$ python3 -q
>>> import numpy as np
>>> np.set_printoptions(precision=1, suppress=True, linewidth=100, floatmode="fixed")
>>> def tidy(a):
...     return np.round(a, 1) + 0
... 
>>> F = np.array([[4, 12, 0], [0, 0, 0], [-2, -6, 0]])
>>> rank = np.linalg.matrix_rank(F)
>>> rank
np.int64(1)
>>> null = np.linalg.svd(F)[2][rank:].T
>>> [int(np.linalg.matrix_rank(F[:i])) for i in range(1, len(F) + 1)]
[1, 1, 1]
>>> tidy(F @ null)
array([[0.0, 0.0],
       [0.0, 0.0],
       [0.0, 0.0]])
>>> np.allclose(F @ null, 0)
True
>>> null.shape
(3, 2)
>>> tidy(np.linalg.eigvals(F).sum().real)
np.float64(4.0)
>>> np.einsum("ij,ji->", F, F)
np.int64(16)
>>> np.kron(np.eye(2, dtype=int), F)
array([[ 4, 12,  0,  0,  0,  0],
       [ 0,  0,  0,  0,  0,  0],
       [-2, -6,  0,  0,  0,  0],
       [ 0,  0,  0,  4, 12,  0],
       [ 0,  0,  0,  0,  0,  0],
       [ 0,  0,  0, -2, -6,  0]])
>>> tidy(np.linalg.eigvals(F))
array([0.0, 4.0, 0.0])
>>> tidy(np.linalg.det(F.T))
np.float64(0.0)
>>> tidy(F @ np.linalg.pinv(F) @ F)
array([[ 4.0, 12.0,  0.0],
       [ 0.0,  0.0,  0.0],
       [-2.0, -6.0,  0.0]])
>>> tidy(np.trace(np.linalg.pinv(F) @ F))
np.float64(1.0)
>>> np.abs(np.diag(np.linalg.qr(F)[1])) > 1e-9
array([ True, False, False])
>>> try:
...     np.linalg.inv(F)
... except np.linalg.LinAlgError as e:
...     print(e)
... 
Singular matrix
>>> left, sig, vt = np.linalg.svd(F)
>>> evecs = vt[:(sig > 1e-8).sum()]
>>> rng = np.random.default_rng(976)
>>> x0 = F[2] + -1 * F[0] + rng.integers(2) * np.eye(3)[1]
>>> x0
array([ -6.0, -18.0,   0.0])
>>> np.linalg.matrix_rank(np.vstack([F, x0]))
np.int64(1)
>>> tidy(evecs.T @ evecs)
array([[0.1, 0.3, 0.0],
       [0.3, 0.9, 0.0],
       [0.0, 0.0, 0.0]])
>>> tidy(np.diag(evecs.T @ evecs))
array([0.1, 0.9, 0.0])
>>> tidy(np.linalg.norm(x0 - evecs.T @ evecs @ x0))
np.float64(0.0)
>>> E = np.load("data.npy")
>>> E
array([[0, 0, 0, 0],
       [0, 0, 0, 1],
       [0, 0, 0, 0],
       [0, 1, 0, 0]])
>>> np.abs(np.diag(np.linalg.qr(E)[1])) > 1e-9
array([False,  True, False,  True])
>>> tidy(E @ np.linalg.pinv(E) @ E)
array([[0.0, 0.0, 0.0, 0.0],
       [0.0, 0.0, 0.0, 1.0],
       [0.0, 0.0, 0.0, 0.0],
       [0.0, 1.0, 0.0, 0.0]])
>>> np.allclose(E[:-1].T @ np.linalg.lstsq(E[:-1].T, E[-1])[0], E[-1])
False
>>> K = np.load("dump.npy")
>>> K
array([[ -3.2,  -1.8,  -4.2],
       [  1.4,   0.6,   1.2],
       [  0.3,  -0.4,  -0.8],
       [ -9.6,  -4.7, -12.2],
       [ -4.8,  -2.0,  -5.9],
       [ -1.7,  -0.3,  -1.7],
       [  0.0,   0.0,   0.7],
       [  0.5,   0.2,   0.1],
       [ -6.3,  -3.2,  -8.1],
       [ -5.5,  -2.9,  -6.5],
       [ -1.0,  -1.0,  -1.2],
       [  0.9,   0.5,   0.8],
       [  0.9,   0.7,   1.9],
       [  1.1,   0.8,   2.5],
       [ -1.7,  -0.2,  -1.0],
       [  3.2,   1.5,   3.6],
       [ -0.3,  -0.5,  -0.7],
       [  3.7,   2.1,   4.2],
       [  0.6,   0.3,   1.3],
       [ -1.5,  -1.2,  -2.1],
       [  3.0,   1.6,   3.7],
       [  1.8,   1.1,   2.2],
       [ -2.2,  -1.1,  -2.6],
       [ -2.0,  -1.3,  -2.8],
       [  6.3,   2.6,   8.0]])
>>> proj = K @ np.linalg.solve(K.T @ K, K.T)
>>> np.allclose(proj @ proj, proj)
True
>>> tidy(np.linalg.eigvalsh(proj))
array([0.0, 0.0, 0.0, 0.0, 0.0, 0.0, 0.0, 0.0, 0.0, 0.0, 0.0, 0.0, 0.0, 0.0, 0.0, 0.0, 0.0, 0.0,
       0.0, 0.0, 0.0, 0.0, 1.0, 1.0, 1.0])
>>> tidy(proj @ K[:, 0])
array([-3.2,  1.4,  0.3, -9.6, -4.8, -1.7,  0.0,  0.5, -6.3, -5.5, -1.0,  0.9,  0.9,  1.1, -1.7,
        3.2, -0.3,  3.7,  0.6, -1.5,  3.0,  1.8, -2.2, -2.0,  6.3])
>>> cen = K - K.mean(axis=0)
>>> left, sig, vt = np.linalg.svd(cen, full_matrices=False)
>>> np.searchsorted(np.cumsum(sig ** 2) / (sig ** 2).sum(), 0.9) + 1
np.int64(1)
>>> np.linalg.matrix_rank(cen)
np.int64(3)
>>> tidy(np.abs(vt[-1]))
array([0.0, 0.9, 0.4])
>>> (np.sign(left[:, 0]) == np.sign(left[0, 0])).astype(int)
array([1, 0, 0, 1, 1, 1, 0, 0, 1, 1, 1, 0, 0, 0, 1, 0, 0, 0, 0, 1, 0, 0, 1, 1, 0])
>>> tidy((sig ** 2).sum() ** 2 / (sig ** 4).sum())
np.float64(1.0)
>>> tidy(sig)
array([28.2,  1.7,  1.2])
>>> np.abs(vt[0]).argmax()
np.int64(2)
>>> lab = rng.permutation(3)
>>> out = K[:, lab] * rng.choice([-1, 1], 3)
>>> out
array([[  3.2,  -1.8,  -4.2],
       [ -1.4,   0.6,   1.2],
       [ -0.3,  -0.4,  -0.8],
       [  9.6,  -4.7, -12.2],
       [  4.8,  -2.0,  -5.9],
       [  1.7,  -0.3,  -1.7],
       [ -0.0,   0.0,   0.7],
       [ -0.5,   0.2,   0.1],
       [  6.3,  -3.2,  -8.1],
       [  5.5,  -2.9,  -6.5],
       [  1.0,  -1.0,  -1.2],
       [ -0.9,   0.5,   0.8],
       [ -0.9,   0.7,   1.9],
       [ -1.1,   0.8,   2.5],
       [  1.7,  -0.2,  -1.0],
       [ -3.2,   1.5,   3.6],
       [  0.3,  -0.5,  -0.7],
       [ -3.7,   2.1,   4.2],
       [ -0.6,   0.3,   1.3],
       [  1.5,  -1.2,  -2.1],
       [ -3.0,   1.6,   3.7],
       [ -1.8,   1.1,   2.2],
       [  2.2,  -1.1,  -2.6],
       [  2.0,  -1.3,  -2.8],
       [ -6.3,   2.6,   8.0]])
>>> left, _, vt = np.linalg.svd(K.T @ out)
>>> lab
array([0, 1, 2])
>>> tidy(np.linalg.lstsq(K, out)[0])
array([[-1.0,  0.0,  0.0],
       [ 0.0,  1.0,  0.0],
       [ 0.0,  0.0,  1.0]])
>>> cen = out - out.mean(axis=0)
>>> left, sig, vt = np.linalg.svd(cen, full_matrices=False)
>>> tidy(np.abs(vt[-1]))
array([0.0, 0.9, 0.4])
>>> tidy(cen.mean(axis=0))
array([0.0, 0.0, 0.0])
>>> np.abs(left[:, 0]).argmax()
np.int64(3)
>>> tidy(vt[0] * np.sign(vt[0, np.abs(vt[0]).argmax()]))
array([-0.6,  0.3,  0.7])
>>> np.abs(vt[0]).argmax()
np.int64(2)
>>> M = np.load("m.npy")
>>> M
array([[27, -1, -2],
       [-2, 19, -2],
       [-2,  0, 12]])
>>> w, evecs = np.linalg.eig(M)
>>> tidy(np.prod(w))
np.float64(6052.0)
>>> lab = rng.permutation(3)
>>> lab
array([2, 1, 0])
>>> out = M[lab][:, lab]
>>> tidy(np.sort(np.abs(np.linalg.eigvals(out))))
array([11.7, 18.8, 27.5])
>>> tidy(np.linalg.det(out)), tidy(np.linalg.det(M[lab]))
(np.float64(6052.0), np.float64(-6052.0))
>>> theta = np.radians(60)
>>> R = np.eye(3)
>>> R[2, 2] = R[1, 1] = np.cos(theta)
>>> R[2, 1], R[1, 2] = -np.sin(theta), np.sin(theta)
>>> tidy(R)
array([[ 1.0,  0.0,  0.0],
       [ 0.0,  0.5,  0.9],
       [ 0.0, -0.9,  0.5]])
>>> out = M @ R.T
>>> tidy(np.abs(out - M).max(axis=0))
array([ 0.0, 11.2, 15.5])
>>> tidy(np.linalg.det(R)), np.trace(R)
(np.float64(1.0), np.float64(2.0))
>>> data = np.load("run17.npy")
>>> data
array([[0, 2, 0, 0],
       [0, 0, 1, 0],
       [1, 0, 0, 0],
       [0, 0, 0, 2]])
>>> tidy(np.linalg.norm(data, axis=0))
array([1.0, 2.0, 1.0, 2.0])
>>> data @ data.T
array([[4, 0, 0, 0],
       [0, 1, 0, 0],
       [0, 0, 1, 0],
       [0, 0, 0, 4]])
>>> data[:, 2] @ data[:, 0]
np.int64(0)
>>> data.T @ data
array([[1, 0, 0, 0],
       [0, 4, 0, 0],
       [0, 0, 1, 0],
       [0, 0, 0, 4]])
>>> out = data + rng.integers(-2, 3, (4, 2)) @ rng.integers(-2, 3, (2, 4))
>>> out
array([[-2,  3,  3,  2],
       [ 0,  0, -3,  0],
       [-3,  2, -6,  4],
       [ 0,  0, -4,  2]])
>>> tidy(np.linalg.svd(out - data, compute_uv=False))
array([9.6, 5.4, 0.0, 0.0])
>>> np.abs(out - data).sum(axis=1)
array([ 8,  4, 16,  4])
>>> np.linalg.matrix_rank(out - data, tol=1e-8)
np.int64(2)
>>> G = M.T @ M
>>> np.allclose(G, G.T)
True
>>> np.linalg.matrix_rank(G)
np.int64(3)
>>> G
array([[737, -65, -74],
       [-65, 362, -36],
       [-74, -36, 152]])
>>> tidy(np.linalg.svd(M, compute_uv=False) ** 2)
array([755.5, 361.4, 134.2])
>>> x0 = np.array([2, 1, 1])
>>> target = G @ x0
>>> target
array([1335,  196,  -32])
>>> tidy(np.linalg.solve(G, target))
array([2.0, 1.0, 1.0])
>>> tidy(np.linalg.solve(G.T, G[0]))
array([1.0, 0.0, 0.0])
>>> tidy(np.linalg.solve(G, -3 * target))
array([-6.0, -3.0, -3.0])
>>> w1 = np.array([[2, 1, 1], [1, 0, 1], [2, -2, -3], [-2, -1, 2]])
>>> beta = np.array([-3, -3, 2])
>>> act = np.maximum(data @ w1 + beta, 0)
>>> act
array([[0, 0, 4],
       [0, 0, 0],
       [0, 0, 3],
       [0, 0, 6]])
>>> cent = np.array([[2, -1, -1], [2, 0, 1], [0, -1, -3]])
>>> w1 @ cent
array([[ 6, -3, -4],
       [ 2, -2, -4],
       [ 0,  1,  5],
       [-6,  0, -5]])
>>> A = np.load("layer10.npy")
>>> A
array([[ 0,  0,  0],
       [ 0,  4,  0],
       [ 5,  1,  0],
       [ 0,  3,  0],
       [ 5,  1,  0],
       [ 0, 10,  4],
       [ 5,  0,  0],
       [ 0,  9,  2],
       [ 5,  0,  0],
       [ 5,  0,  0],
       [ 0,  1,  0]])
>>> out = np.c_[A[:, :2] @ np.array([[2, 1], [3, -2]]), np.array([2, 2, 0, 1, 2, 2, 1, 1, 1, 1, 2])]
>>> out
array([[  0,   0,   2],
       [ 12,  -8,   2],
       [ 13,   3,   0],
       [  9,  -6,   1],
       [ 13,   3,   2],
       [ 30, -20,   2],
       [ 10,   5,   1],
       [ 27, -18,   1],
       [ 10,   5,   1],
       [ 10,   5,   1],
       [  3,  -2,   2]])
>>> tidy(np.linalg.lstsq(A, out[:, 0])[0])
array([2.0, 3.0, 0.0])
>>> np.linalg.matrix_rank(out)
np.int64(3)
